>>> import numpy as np
>>> from numpy import linalg as LA
>>> np.set_printoptions(suppress=True, linewidth=120)
>>> t = np.deg2rad(120)
>>> E = np.eye(8)
>>> E[np.ix_([0, 4], [0, 4])] = [[np.cos(t), -np.sin(t)], [np.sin(t), np.cos(t)]]
>>> E.round(2)
array([[-0.5 ,  0.  ,  0.  ,  0.  , -0.87,  0.  ,  0.  ,  0.  ],
       [ 0.  ,  1.  ,  0.  ,  0.  ,  0.  ,  0.  ,  0.  ,  0.  ],
       [ 0.  ,  0.  ,  1.  ,  0.  ,  0.  ,  0.  ,  0.  ,  0.  ],
       [ 0.  ,  0.  ,  0.  ,  1.  ,  0.  ,  0.  ,  0.  ,  0.  ],
       [ 0.87,  0.  ,  0.  ,  0.  , -0.5 ,  0.  ,  0.  ,  0.  ],
       [ 0.  ,  0.  ,  0.  ,  0.  ,  0.  ,  1.  ,  0.  ,  0.  ],
       [ 0.  ,  0.  ,  0.  ,  0.  ,  0.  ,  0.  ,  1.  ,  0.  ],
       [ 0.  ,  0.  ,  0.  ,  0.  ,  0.  ,  0.  ,  0.  ,  1.  ]])
>>> rng = np.random.default_rng(796)
>>> lab = rng.permutation(8)
>>> B = E[:, lab] * rng.choice([-1, 1], 8)
>>> print(B.round(2))
[[ 0.87  0.    0.    0.   -0.    0.   -0.   -0.5 ]
 [-0.    0.    0.    1.   -0.    0.   -0.    0.  ]
 [-0.    1.    0.    0.   -0.    0.   -0.    0.  ]
 [-0.    0.    0.    0.   -0.    1.   -0.    0.  ]
 [ 0.5   0.    0.    0.   -0.    0.   -0.    0.87]
 [-0.    0.    0.    0.   -0.    0.   -1.    0.  ]
 [-0.    0.    1.    0.   -0.    0.   -0.    0.  ]
 [-0.    0.    0.    0.   -1.    0.   -0.    0.  ]]
>>> left, _, Vh = LA.svd(E.T @ B)
>>> print(np.round(LA.lstsq(E, B)[0], 2) + 0)
[[ 0.  0.  0.  0.  0.  0.  0.  1.]
 [ 0.  0.  0.  1.  0.  0.  0.  0.]
 [ 0.  1.  0.  0.  0.  0.  0.  0.]
 [ 0.  0.  0.  0.  0.  1.  0.  0.]
 [-1.  0.  0.  0.  0.  0.  0.  0.]
 [ 0.  0.  0.  0.  0.  0. -1.  0.]
 [ 0.  0.  1.  0.  0.  0.  0.  0.]
 [ 0.  0.  0.  0. -1.  0.  0.  0.]]
>>> lab
array([4, 2, 6, 1, 7, 3, 5, 0])
>>> left @ Vh
array([[ 0.,  0.,  0.,  0.,  0.,  0.,  0.,  1.],
       [ 0.,  0.,  0.,  1.,  0.,  0.,  0.,  0.],
       [ 0.,  1.,  0.,  0.,  0.,  0.,  0.,  0.],
       [ 0.,  0.,  0.,  0.,  0.,  1.,  0.,  0.],
       [-1.,  0.,  0.,  0.,  0.,  0.,  0.,  0.],
       [ 0.,  0.,  0.,  0.,  0.,  0., -1.,  0.],
       [ 0.,  0.,  1.,  0.,  0.,  0.,  0.,  0.],
       [ 0.,  0.,  0.,  0., -1.,  0.,  0.,  0.]])
>>> O, vecs = LA.qr(E[:, :1])[0], LA.qr(E[:, 1:])[0]
>>> sigma = LA.svd(O.T @ vecs, compute_uv=False)
>>> print(np.degrees(np.arccos(sigma.clip(0, 1))))
[90.]
>>> (sigma > 0.9).sum()
np.int64(0)
>>> round(float(LA.norm(O @ O.T - vecs @ vecs.T, 2)), 2)
1.0
>>> f = np.array([3, 3, 2, 3, 1, 3, 3, 3])
>>> B = E + np.outer(f, np.eye(8)[4])
>>> LA.matrix_rank(B - E)
np.int64(1)
>>> np.round(LA.norm(E, axis=0), 2)
array([1., 1., 1., 1., 1., 1., 1., 1.])
>>> LA.norm(E, axis=1).argmax()
np.int64(1)
>>> E[6] @ E[0]
np.float64(0.0)
>>> np.round(LA.norm(E[6] - E[0]), 2)
np.float64(1.41)
>>> M = np.array([[-1, 1, 2, 0, 0, 3, -3],
...     [1, -3, -3, 2, 0, 2, 0],
...     [-3, 1, -1, -2, 0, -3, -3],
...     [1, -3, -3, 2, 0, 2, 0],
...     [0, -2, 1, -2, 3, 1, 0],
...     [-1, -2, 1, 1, 2, 2, -3],
...     [3, 1, -1, 2, -2, 2, -3]])
>>> M
array([[-1,  1,  2,  0,  0,  3, -3],
       [ 1, -3, -3,  2,  0,  2,  0],
       [-3,  1, -1, -2,  0, -3, -3],
       [ 1, -3, -3,  2,  0,  2,  0],
       [ 0, -2,  1, -2,  3,  1,  0],
       [-1, -2,  1,  1,  2,  2, -3],
       [ 3,  1, -1,  2, -2,  2, -3]])
>>> vec = np.array([1, 0, 1, 2, -1, -1, 0])
>>> (M @ vec).argmax()
np.int64(6)
>>> print(np.einsum("ij,j->i", M, vec))
[-2  0 -5  0 -7 -2  6]
>>> M @ np.ones(7)
array([  2.,  -1., -11.,  -1.,   1.,   0.,   2.])
>>> M * vec
array([[-1,  0,  2,  0,  0, -3,  0],
       [ 1,  0, -3,  4,  0, -2,  0],
       [-3,  0, -1, -4,  0,  3,  0],
       [ 1,  0, -3,  4,  0, -2,  0],
       [ 0,  0,  1, -4, -3, -1,  0],
       [-1,  0,  1,  2, -2, -2,  0],
       [ 3,  0, -1,  4,  2, -2,  0]])
>>> M @ np.eye(7)[1]
array([ 1., -3.,  1., -3., -2., -2.,  1.])
